% ipython --no-banner

In [1]: import numpy as np

In [2]: np.set_printoptions(suppress=True, linewidth=200)

In [3]: W0 = np.loadtxt("sample7.csv", delimiter=",")

In [4]: W0
Out[4]: 
array([[ 0.9 ,  1.2 , -0.5 ,  0.3 , -0.98,  0.9 ],
       [ 0.5 ,  0.2 ,  1.6 ,  0.  , -0.11,  0.1 ],
       [-0.6 ,  0.6 ,  1.6 ,  0.2 , -0.41,  1.3 ],
       [-0.3 ,  1.1 ,  1.6 ,  0.3 , -0.47,  0.6 ],
       [ 0.2 ,  0.6 , -1.  ,  0.  , -0.18, -0.4 ],
       [ 0.8 ,  0.5 ,  0.7 ,  0.9 , -1.94,  0.3 ],
       [-0.5 ,  0.8 ,  1.4 ,  0.6 , -0.88,  0.2 ],
       [ 0.7 ,  2.7 ,  0.3 ,  0.7 , -0.86,  0.6 ],
       [ 0.6 , -0.1 ,  1.4 , -0.9 ,  1.48,  1.6 ],
       [ 0.2 , -1.  , -0.5 ,  1.  , -1.67,  1.2 ],
       [ 0.3 ,  1.  , -0.8 , -0.9 ,  1.75,  1.8 ],
       [ 1.8 , -1.8 , -0.5 ,  0.6 , -0.85, -2.9 ],
       [-1.9 , -0.9 , -0.7 ,  0.4 , -0.98, -3.6 ],
       [ 0.  , -1.  ,  0.8 , -0.7 ,  1.19, -0.9 ],
       [ 0.5 ,  1.1 , -0.3 , -1.6 ,  3.33, -0.2 ],
       [-0.1 , -1.2 , -0.3 , -1.  ,  2.  , -1.6 ],
       [-0.6 , -1.8 ,  1.4 , -0.4 ,  1.3 , -1.3 ],
       [-0.9 , -1.2 , -1.  , -0.5 ,  1.53,  0.2 ],
       [-0.5 ,  0.3 ,  0.5 ,  0.2 , -0.43, -1.5 ],
       [-0.8 , -1.8 ,  0.6 ,  0.1 , -0.59,  0.1 ],
       [-0.6 , -1.1 ,  0.6 , -0.2 ,  0.25,  0.5 ],
       [-0.7 , -0.5 ,  1.8 ,  0.  , -0.49,  1.6 ],
       [ 1.1 ,  0.8 , -1.1 ,  1.  , -1.41,  1.3 ],
       [-0.3 ,  0.  ,  0.9 ,  0.3 , -0.58,  1.6 ],
       [ 2.  ,  1.  ,  0.4 , -1.8 ,  3.76, -0.8 ],
       [-1.2 , -0.7 , -1.  ,  1.2 , -2.16, -0.7 ],
       [-0.7 ,  1.4 , -0.3 , -2.4 ,  4.77,  0.6 ],
       [-0.6 , -0.4 ,  0.6 ,  0.2 , -0.06,  0.3 ]])

In [5]: lab = W0[:, 0] > np.median(W0[:, 0])

In [6]: f = W0[lab].mean(axis=0) - W0[~lab].mean(axis=0)

In [7]: ((W0 - W0.mean(axis=0)) @ f > 0).astype(int)
Out[7]: array([1, 1, 0, 0, 1, 1, 0, 1, 1, 0, 1, 1, 0, 0, 1, 1, 0, 0, 0, 0, 0, 0, 1, 0, 1, 0, 1, 0])

In [8]: lab.astype(int)
Out[8]: array([1, 1, 0, 0, 1, 1, 0, 1, 1, 1, 1, 1, 0, 1, 1, 1, 0, 0, 0, 0, 0, 0, 1, 0, 1, 0, 0, 0])

In [9]: x0 = np.array([-1, 1, 2, 3, 1, 0])

In [10]: rhs = W0 @ x0

In [11]: try:
    ...:     np.linalg.solve(W0, rhs)
    ...: except np.linalg.LinAlgError as e:
    ...:     print("failed:", e)
    ...: 
failed: Last 2 dimensions of the array must be square

In [12]: np.round(np.linalg.lstsq(W0, rhs)[0], 2) + 0
Out[12]: array([-1.,  1.,  2.,  3.,  1.,  0.])

In [13]: np.round(np.linalg.solve(W0.T @ W0, W0.T @ rhs), 2) + 0
Out[13]: array([-1.,  1.,  2.,  3.,  1.,  0.])

In [14]: rng = np.random.default_rng(607985)

In [15]: rhs = rhs + 0.1 * rng.normal(size=28)

In [16]: rhs.round(2)
Out[16]: 
array([-0.72,  2.73,  4.52,  5.2 , -1.77,  1.87,  5.  ,  3.86,  0.86, -0.8 , -1.8 , -3.65, -0.25, -0.44, -1.37, -2.84,  1.71, -2.26,  1.99, -0.1 ,  0.26,  3.29, -1.02,  2.42, -1.85, -0.18, -1.  ,
        1.88])

In [17]: b, *_ = np.linalg.lstsq(W0, rhs)

In [18]: round(float(np.linalg.norm(rhs - W0 @ b)), 2)
Out[18]: 0.36

In [19]: X = np.array([[2, 1, 0, 1, 2, 1], [2, 1, 0, 1, 2, 1], [1, 1, 0, 1, 0, 2]])

In [20]: U, sigma, vt = np.linalg.svd(X)

In [21]: np.argmax(sigma[:-1] / (sigma[1:] + 1e-6)) + 1
Out[21]: np.int64(2)

In [22]: sigma.round(2) + 0
Out[22]: array([5.08, 1.78, 0.  ])

In [23]: other = U[:, :2] @ np.diag(sigma[:2]) @ vt[:2]

In [24]: other.round(2) + 0
Out[24]: 
array([[2., 1., 0., 1., 2., 1.],
       [2., 1., 0., 1., 2., 1.],
       [1., 1., 0., 1., 0., 2.]])

In [25]: np.linalg.matrix_rank(other)
Out[25]: np.int64(2)

In [26]: np.linalg.matrix_rank(X, rtol=0.05)
Out[26]: np.int64(2)

In [27]: round(float(np.linalg.norm(X - other, 2)), 2), np.round(sigma[2], 2)
Out[27]: (0.0, np.float64(0.0))

In [28]: f, g = X[2], X[0]

In [29]: f @ f
Out[29]: np.int64(7)

In [30]: f @ g
Out[30]: np.int64(6)

In [31]: p = (f @ g) / (f @ f) * f

In [32]: round(float(np.linalg.norm(f + g) ** 2 + np.linalg.norm(f - g) ** 2), 2)
Out[32]: 36.0

In [33]: np.outer(f, g)
Out[33]: 
array([[2, 1, 0, 1, 2, 1],
       [2, 1, 0, 1, 2, 1],
       [0, 0, 0, 0, 0, 0],
       [2, 1, 0, 1, 2, 1],
       [0, 0, 0, 0, 0, 0],
       [4, 2, 0, 2, 4, 2]])

In [34]: np.linalg.matrix_rank(np.outer(f, g))
Out[34]: np.int64(1)

In [35]: U, sigma, vt = np.linalg.svd(X)

In [36]: vecs = vt[:(sigma > 1e-8).sum()]

In [37]: x0 = X[1] + -1 * X[2] + rng.integers(2) * np.eye(6)[1]

In [38]: x0
Out[38]: array([ 1.,  0.,  0.,  0.,  2., -1.])

In [39]: np.round(np.diag(vecs.T @ vecs), 2)
Out[39]: array([0.37, 0.15, 0.  , 0.15, 0.68, 0.66])

In [40]: np.allclose(vecs.T @ vecs @ x0, x0)
Out[40]: True

In [41]: mat = np.load("a.npy")

In [42]: mat
Out[42]: 
array([[114.01,  97.  ,  71.97,  57.01, 127.99,  98.05,  44.  ],
       [ 41.95,  45.03,  59.94,  43.05,  57.08,  35.05,  23.05],
       [ 37.98,  39.04,  44.03,  28.85,  40.95,  30.94,  23.03],
       [ 63.  ,  49.96,  24.01,  19.05,  60.95,  53.95,  24.07],
       [ 68.99,  67.99,  47.99,  15.08,  24.96,  52.07,  57.93],
       [ 60.05,  48.95,  36.1 ,  33.  ,  76.99,  52.99,  17.03]])

In [43]: U, sigma, vt = np.linalg.svd(mat)

In [44]: np.argmax(sigma[:-1] / (sigma[1:] + 1e-6)) + 1
Out[44]: np.int64(3)

In [45]: sigma.round(2)
Out[45]: array([356.79,  58.82,  42.38,   0.17,   0.09,   0.07])

In [46]: other = U[:, :3] @ np.diag(sigma[:3]) @ vt[:3]

In [47]: round(float(np.linalg.norm(mat - other, 2)), 2), round(sigma[3], 2)
Out[47]: (0.17, np.float64(0.17))

In [48]: round(np.abs(mat - other).max(), 2)
Out[48]: np.float64(0.1)

In [49]: np.linalg.matrix_rank(mat, rtol=0.05)
Out[49]: np.int64(3)

In [50]: np.round(np.linalg.norm(mat - other) / np.linalg.norm(mat), 2)
Out[50]: np.float64(0.0)

In [51]: np.linalg.matrix_rank(other)
Out[51]: np.int64(3)

In [52]: other = mat / np.sqrt((mat ** 2).mean(axis=1, keepdims=True))

In [53]: np.linalg.matrix_rank(mat - mat.mean(axis=1, keepdims=True))
Out[53]: np.int64(6)

In [54]: np.round(np.linalg.norm(other, axis=1), 2)
Out[54]: array([2.65, 2.65, 2.65, 2.65, 2.65, 2.65])

In [55]: other[1].round(2)
Out[55]: array([0.93, 1.  , 1.33, 0.95, 1.27, 0.78, 0.51])

In [56]: np.linalg.matrix_rank(other) == np.linalg.matrix_rank(mat)
Out[56]: np.True_

In [57]: J = np.loadtxt("case7.csv", delimiter=",")

In [58]: J.round(2)
Out[58]: 
array([[-0.59, -0.24,  0.19, -0.75],
       [ 0.81, -0.09,  0.14, -0.57],
       [ 0.07, -0.97, -0.06,  0.24],
       [ 0.  ,  0.  ,  0.97,  0.24]])

In [59]: np.round(np.linalg.norm(J, axis=0), 2)
Out[59]: array([1., 1., 1., 1.])

In [60]: np.round(np.linalg.norm(J, 2), 2)
Out[60]: np.float64(1.0)

In [61]: round(np.linalg.norm(J) ** 2 / np.linalg.norm(J, 2) ** 2, 2)
Out[61]: np.float64(4.0)

In [62]: np.linalg.norm(J, axis=1).argmax()
Out[62]: np.int64(1)

In [63]: np.round(np.linalg.norm(J, axis=1), 2)
Out[63]: array([1., 1., 1., 1.])

In [64]: round(np.linalg.norm(J, "nuc"), 2)
Out[64]: np.float64(4.0)

In [65]: m1 = np.load("run4.npy")

In [66]: m1.round(2)
Out[66]: 
array([[ 0.15,  0.15,  0.15,  0.15,  0.15,  0.15,  0.03,  0.03, -0.09, -0.09],
       [ 0.15,  0.15,  0.15,  0.15,  0.15,  0.15,  0.03,  0.03, -0.09, -0.09],
       [ 0.15,  0.15,  0.15,  0.15,  0.15,  0.15,  0.03,  0.03, -0.09, -0.09],
       [ 0.15,  0.15,  0.15,  0.15,  0.15,  0.15,  0.03,  0.03, -0.09, -0.09],
       [ 0.15,  0.15,  0.15,  0.15,  0.15,  0.15,  0.03,  0.03, -0.09, -0.09],
       [ 0.15,  0.15,  0.15,  0.15,  0.15,  0.15,  0.03,  0.03, -0.09, -0.09],
       [ 0.03,  0.03,  0.03,  0.03,  0.03,  0.03,  0.01,  0.01, -0.02, -0.02],
       [ 0.03,  0.03,  0.03,  0.03,  0.03,  0.03,  0.01,  0.01, -0.02, -0.02],
       [-0.09, -0.09, -0.09, -0.09, -0.09, -0.09, -0.02, -0.02,  0.05,  0.05],
       [-0.09, -0.09, -0.09, -0.09, -0.09, -0.09, -0.02, -0.02,  0.05,  0.05]])

In [67]: vals, vecs = np.linalg.eigvalsh(m1)
Traceback (most recent call last):
  Cell In[67], line 1
    vals, vecs = np.linalg.eigvalsh(m1)
ValueError: too many values to unpack (expected 2)


In [68]: vals, vecs = np.linalg.eigh(m1)

In [69]: np.round(vecs.T @ m1 @ vecs, 2) + 0
Out[69]: 
array([[0., 0., 0., 0., 0., 0., 0., 0., 0., 0.],
       [0., 0., 0., 0., 0., 0., 0., 0., 0., 0.],
       [0., 0., 0., 0., 0., 0., 0., 0., 0., 0.],
       [0., 0., 0., 0., 0., 0., 0., 0., 0., 0.],
       [0., 0., 0., 0., 0., 0., 0., 0., 0., 0.],
       [0., 0., 0., 0., 0., 0., 0., 0., 0., 0.],
       [0., 0., 0., 0., 0., 0., 0., 0., 0., 0.],
       [0., 0., 0., 0., 0., 0., 0., 0., 0., 0.],
       [0., 0., 0., 0., 0., 0., 0., 0., 0., 0.],
       [0., 0., 0., 0., 0., 0., 0., 0., 0., 1.]])

In [70]: np.round(vals.sum(), 2), np.trace(m1)
Out[70]: (np.float64(1.0), np.float64(1.0))

In [71]: vals.round(2) + 0
Out[71]: array([0., 0., 0., 0., 0., 0., 0., 0., 0., 1.])

In [72]: T = np.stack([m1, 2 * m1, m1[::-1]])

In [73]: np.round(np.linalg.det(T), 2)
Out[73]: array([0., 0., 0.])

In [74]: np.round(T.sum(axis=0), 2)
Out[74]: 
array([[ 0.35,  0.35,  0.35,  0.35,  0.35,  0.35,  0.07,  0.07, -0.21, -0.21],
       [ 0.35,  0.35,  0.35,  0.35,  0.35,  0.35,  0.07,  0.07, -0.21, -0.21],
       [ 0.47,  0.47,  0.47,  0.47,  0.47,  0.47,  0.09,  0.09, -0.28, -0.28],
       [ 0.47,  0.47,  0.47,  0.47,  0.47,  0.47,  0.09,  0.09, -0.28, -0.28],
       [ 0.59,  0.59,  0.59,  0.59,  0.59,  0.59,  0.12,  0.12, -0.35, -0.35],
       [ 0.59,  0.59,  0.59,  0.59,  0.59,  0.59,  0.12,  0.12, -0.35, -0.35],
       [ 0.24,  0.24,  0.24,  0.24,  0.24,  0.24,  0.05,  0.05, -0.14, -0.14],
       [ 0.24,  0.24,  0.24,  0.24,  0.24,  0.24,  0.05,  0.05, -0.14, -0.14],
       [-0.12, -0.12, -0.12, -0.12, -0.12, -0.12, -0.02, -0.02,  0.07,  0.07],
       [-0.12, -0.12, -0.12, -0.12, -0.12, -0.12, -0.02, -0.02,  0.07,  0.07]])

In [75]: C2 = mat.T @ mat

In [76]: np.linalg.matrix_rank(C2)
Out[76]: np.int64(6)

In [77]: np.round(np.linalg.eigvalsh(C2)[::-1], 2) + 0
Out[77]: array([127297.68,   3459.85,   1796.31,      0.03,      0.01,      0.  ,      0.  ])

In [78]: rank = np.linalg.matrix_rank(m1)

In [79]: rank
Out[79]: np.int64(1)

In [80]: null = np.linalg.svd(m1)[2][rank:].T

In [81]: null.shape
Out[81]: (10, 9)

In [82]: [int(np.linalg.matrix_rank(m1[:, :j + 1])) for j in range(10)]
Out[82]: [1, 1, 1, 1, 1, 1, 1, 1, 1, 1]

In [83]: [int(np.linalg.matrix_rank(m1[:i])) for i in range(1, len(m1) + 1)]
Out[83]: [1, 1, 1, 1, 1, 1, 1, 1, 1, 1]

In [84]: np.linalg.cond(m1) > 100
Out[84]: np.True_

In [85]: A = np.load("block2.npy")

In [86]: A
Out[86]: 
array([[1, 0, 0, 0, 0, 0, 0],
       [2, 1, 0, 0, 0, 0, 0],
       [3, 0, 1, 0, 0, 0, 0],
       [2, 3, 1, 1, 0, 0, 0],
       [1, 1, 2, 2, 1, 0, 0],
       [2, 1, 3, 0, 0, 1, 0],
       [2, 0, 3, 2, 2, 3, 1]])

In [87]: # triangular

In [88]: A.sum(axis=1)
Out[88]: array([ 1,  3,  4,  7,  7,  7, 13])

In [89]: A.shape
Out[89]: (7, 7)

In [90]: A.sum(axis=0)
Out[90]: array([13,  6, 10,  5,  3,  4,  1])

In [91]: np.linalg.matrix_rank(A)
Out[91]: np.int64(7)

In [92]: np.abs(A).max()
Out[92]: np.int64(3)

In [93]: np.round(np.linalg.norm(A), 2)
Out[93]: np.float64(9.38)

In [94]: np.round(np.abs(np.linalg.svd(A)[2][-1]), 2)
Out[94]: array([0.04, 0.07, 0.12, 0.27, 0.26, 0.37, 0.84])

In [95]: [round(float(x), 2) for x in np.linalg.svd(A, compute_uv=False)[:3]]
Out[95]: [7.83, 3.84, 2.63]

In [96]: np.linalg.matrix_rank(A, rtol=0.1)
Out[96]: np.int64(5)

In [97]: other = np.array([[-4, 8, -4],
    ...:     [-7, -1, -2],
    ...:     [5, -6, 9],
    ...:     [-6, -8, 1],
    ...:     [7, -7, -2],
    ...:     [-8, -6, 3],
    ...:     [7, 1, 2]])

In [98]: np.vstack([A, other.T]).shape
Out[98]: (10, 7)

In [99]: np.linalg.matrix_rank(A @ other)
Out[99]: np.int64(3)

In [100]: np.einsum("ik,kj->ij", A, other)
Out[100]: 
array([[ -4,   8,  -4],
       [-15,  15, -10],
       [ -7,  18,  -3],
       [-30,  -1,  -4],
       [ -6, -28,  12],
       [ -8,  -9,  20],
       [ -8, -49,  28]])

In [101]: O, _ = np.linalg.qr(np.array([[0.9, 0.3, 0.8, 0.3, -2.2, -0.3, -1.6],
     ...:     [-1.4, -0.8, -1.2, 1.2, -0.1, 2.3, -0.1],
     ...:     [1.1, 0.1, 1.3, -1.3, 0.9, 0.0, -0.6],
     ...:     [-0.3, 3.0, 1.9, 0.2, 0.8, -0.3, 1.4],
     ...:     [-1.2, -0.1, -0.8, 2.3, -1.3, 1.1, -0.4],
     ...:     [-0.4, 0.1, 0.4, -0.5, 0.6, 1.2, -1.5],
     ...:     [-0.1, 0.1, 0.7, 0.0, -0.9, -0.8, 1.2]]))

In [102]: vecs, _ = np.linalg.qr(np.array([[-0.3, -2.7, -0.8, 1.1, 1.7],
     ...:     [-1.8, 0.5, -0.8, 0.0, -0.2],
     ...:     [-0.5, 1.1, -0.5, -0.5, -0.9],
     ...:     [-0.3, -1.1, -1.3, -1.2, 0.9],
     ...:     [1.0, -0.5, 1.0, -0.7, 0.0]]))

In [103]: sigma = 10 * 0.2 ** np.arange(5)

In [104]: E = O[:, :5] * sigma @ vecs[:5]

In [105]: E.round(2)
Out[105]: 
array([[ 0.43, -3.3 , -0.46, -1.1 , -1.34],
       [-0.46,  5.15,  0.73,  1.82,  2.04],
       [ 0.7 , -3.94, -0.61, -1.3 , -1.81],
       [-1.8 ,  0.98,  0.97, -0.36,  0.35],
       [-0.72,  4.35,  0.79,  1.45,  1.79],
       [-0.26,  1.53,  0.35,  0.42,  0.41],
       [-0.05,  0.44,  0.2 ,  0.09, -0.06]])

In [106]: f = np.array([0, 1])

In [107]: np.round(np.correlate(E[6], E[4], "full"), 2)
Out[107]: array([-0.1 ,  0.71,  0.96,  0.56,  2.12,  0.55,  0.19, -0.33,  0.04])

In [108]: np.round(np.convolve(E[6], f), 2)
Out[108]: array([ 0.  , -0.05,  0.44,  0.2 ,  0.09, -0.06])

In [109]: np.round(np.cross(E[6, :3], E[4, :3]), 2)
Out[109]: array([-0.54, -0.1 ,  0.08])

In [110]: np.round(np.array([np.convolve(row, f, "same") for row in E]), 2)
Out[110]: 
array([[ 0.  ,  0.43, -3.3 , -0.46, -1.1 ],
       [ 0.  , -0.46,  5.15,  0.73,  1.82],
       [ 0.  ,  0.7 , -3.94, -0.61, -1.3 ],
       [ 0.  , -1.8 ,  0.98,  0.97, -0.36],
       [ 0.  , -0.72,  4.35,  0.79,  1.45],
       [ 0.  , -0.26,  1.53,  0.35,  0.42],
       [ 0.  , -0.05,  0.44,  0.2 ,  0.09]])
